% python3 -q
>>> import numpy as np
>>> np.set_printoptions(suppress=True, linewidth=160)
>>> rd = lambda a: np.round(a, 2) + 0
>>> O, _ = np.linalg.qr(np.array([[0.7, -1.3, 2.0, -2.2],
...     [1.4, -0.5, 1.1, -0.4],
...     [-0.1, 1.0, 0.7, -0.4],
...     [-0.5, -0.2, -0.6, 1.6]]))
>>> J = O[:, :4]
>>> rd(J)
array([[-0.43,  0.62, -0.66, -0.04],
       [-0.85, -0.23,  0.31,  0.36],
       [ 0.06, -0.66, -0.68,  0.31],
       [ 0.3 ,  0.35,  0.08,  0.88]])
>>> rd(np.linalg.norm(J, 2))
np.float64(1.0)
>>> rd(np.linalg.norm(J, axis=0))
array([1., 1., 1., 1.])
>>> rd(J[3] @ J[0])
np.float64(0.0)
>>> rd(np.linalg.norm(J[3] - J[0]))
np.float64(1.41)
>>> O, Rm = np.linalg.qr(J)
>>> rd(O)
array([[-0.43,  0.62, -0.66, -0.04],
       [-0.85, -0.23,  0.31,  0.36],
       [ 0.06, -0.66, -0.68,  0.31],
       [ 0.3 ,  0.35,  0.08,  0.88]])
>>> rd(np.trace(O @ O.T))
np.float64(4.0)
>>> rd(O @ Rm)
array([[-0.43,  0.62, -0.66, -0.04],
       [-0.85, -0.23,  0.31,  0.36],
       [ 0.06, -0.66, -0.68,  0.31],
       [ 0.3 ,  0.35,  0.08,  0.88]])
>>> O.shape, Rm.shape
((4, 4), (4, 4))
>>> np.allclose(Rm.T @ Rm, J.T @ J)
True
>>> rd(O[:, 1] @ O[:, 2])
np.float64(0.0)
>>> rd(np.linalg.pinv(O))
array([[-0.43, -0.85,  0.06,  0.3 ],
       [ 0.62, -0.23, -0.66,  0.35],
       [-0.66,  0.31, -0.68,  0.08],
       [-0.04,  0.36,  0.31,  0.88]])
>>> out = np.linalg.inv(J)
>>> rd(np.linalg.slogdet(J)[0])
np.float64(-1.0)
>>> rd(J @ out)
array([[1., 0., 0., 0.],
       [0., 1., 0., 0.],
       [0., 0., 1., 0.],
       [0., 0., 0., 1.]])
>>> rd(np.linalg.cond(J))
np.float64(1.0)
>>> np.allclose(out, J.T)
True
>>> rng = np.random.default_rng(535)
>>> z = rng.permutation(4)
>>> z
array([1, 2, 3, 0])
>>> out = J[z][:, z]
>>> rd(np.sort(np.abs(np.linalg.eigvals(out))))
array([1., 1., 1., 1.])
>>> M = np.array([[-1, 2, 1, -3],
...     [-1, -2, 1, -1],
...     [-3, -1, -3, -3],
...     [-3, -2, -1, 2],
...     [2, 3, -2, 3]])
>>> M[:, 3] = 4 * M[:, 2]
>>> M
array([[ -1,   2,   1,   4],
       [ -1,  -2,   1,   4],
       [ -3,  -1,  -3, -12],
       [ -3,  -2,  -1,  -4],
       [  2,   3,  -2,  -8]])
>>> rd(np.linalg.pinv(J))
array([[-0.43, -0.85,  0.06,  0.3 ],
       [ 0.62, -0.23, -0.66,  0.35],
       [-0.66,  0.31, -0.68,  0.08],
       [-0.04,  0.36,  0.31,  0.88]])
>>> rd(J.T @ J)
array([[1., 0., 0., 0.],
       [0., 1., 0., 0.],
       [0., 0., 1., 0.],
       [0., 0., 0., 1.]])
>>> rd(np.linalg.svd(J, compute_uv=False))
array([1., 1., 1., 1.])
>>> out = np.array([[3, -2, -3], [-3, -3, -1]])
>>> Z = np.kron(out, M)
>>> rd(np.linalg.norm(Z, 2)), rd(np.linalg.norm(out, 2) * np.linalg.norm(M, 2))
(np.float64(77.71), np.float64(77.71))
>>> np.linalg.matrix_rank(Z)
np.int64(6)
>>> Z.shape
(10, 12)
>>> K = np.loadtxt("w.csv", delimiter=",")
>>> K
array([[-5. , -1.2,  1.2],
       [-9. ,  0.5,  0.8],
       [-1. ,  0. , -0.5],
       [ 1. , -0.9, -0.3]])
>>> x = np.array([2, 1, 0])
>>> y = K @ x
>>> rd(np.linalg.solve(K.T @ K, K.T @ y))
array([2., 1., 0.])
>>> rd(np.linalg.lstsq(K, y)[0])
array([2., 1., 0.])
>>> rd(np.linalg.pinv(K) @ K)
array([[1., 0., 0.],
       [0., 1., 0.],
       [0., 0., 1.]])
>>> y = y + 0.05 * rng.normal(size=4)
>>> rd(y)
array([-11.21, -17.54,  -2.07,   1.2 ])
>>> coef, *_ = np.linalg.lstsq(K, y)
>>> rd(np.linalg.norm(y - K @ coef))
np.float64(0.1)
>>> coef.round()
array([2., 1., 0.])
